% python3 -q
>>> import numpy as np
>>> np.set_printoptions(precision=2, suppress=True, linewidth=200)
>>> def tidy(a):
...     return np.round(a, 2) + 0
... 
>>> F = np.load("block4.npy")
>>> F
array([[3., 1., 1., 1.],
       [1., 3., 1., 1.],
       [1., 1., 3., 1.],
       [1., 1., 1., 3.]])
>>> # symmetric
>>> ev, V = np.linalg.eig(F)
>>> print(tidy(F @ V[:, 0] - ev[0] * V[:, 0]))
[0. 0. 0. 0.]
>>> tidy(np.sort(np.linalg.eigvals(F.T)))
array([2., 2., 2., 6.])
>>> tidy(np.sort(np.linalg.eigvals(F @ F)))
array([ 4.,  4.,  4., 36.])
>>> print(tidy(np.sort(np.linalg.eigvals(np.linalg.inv(F)))))
[0.17 0.5  0.5  0.5 ]
>>> tidy(ev)
array([2., 6., 2., 2.])
>>> K = np.array([[0, -3], [5, 0]])
>>> x = np.array([3, 3])
>>> h1 = np.maximum(K @ x, 0)
>>> K * (h1 > 1e-9)[:, None]
array([[0, 0],
       [5, 0]])
>>> tidy(np.tanh(K @ x))
array([-1.,  1.])
>>> np.flatnonzero(h1 > 1e-9)
array([1])
>>> M = np.array([[7, 0, -9, -7], [-3, -2, -5, -9], [-3, -8, -6, 8], [0, -4, -1, -1]])
>>> M
array([[ 7,  0, -9, -7],
       [-3, -2, -5, -9],
       [-3, -8, -6,  8],
       [ 0, -4, -1, -1]])
>>> x = np.array([-2, 1, 1, -1])
>>> target = M @ x
>>> target
array([-16,   8, -16,  -4])
>>> tidy(np.linalg.solve(M, target))
array([-2.,  1.,  1., -1.])
>>> print(tidy(np.linalg.solve(M, M[:, 0])))
[1. 0. 0. 0.]
>>> Q, R = np.linalg.qr(M)
>>> np.trace(Q @ Q.T)
np.float64(4.0)
>>> tidy(R)
array([[-8.19, -3.67,  3.67,  5.62],
       [ 0.  ,  8.4 ,  8.98, -2.55],
       [ 0.  ,  0.  , -7.  , -9.05],
       [ 0.  ,  0.  ,  0.  , -8.67]])
>>> print(np.allclose(R.T @ R, M.T @ M))
True
>>> C2 = M.T @ M
>>> print(np.trace(C2), (M ** 2).sum())
489 489
>>> np.linalg.matrix_rank(C2)
np.int64(4)
>>> np.diag(C2)
array([ 67,  84, 143, 195])
>>> C2
array([[ 67,  30, -30, -46],
       [ 30,  84,  62, -42],
       [-30,  62, 143,  61],
       [-46, -42,  61, 195]])
>>> print((M @ M.T).shape)
(4, 4)
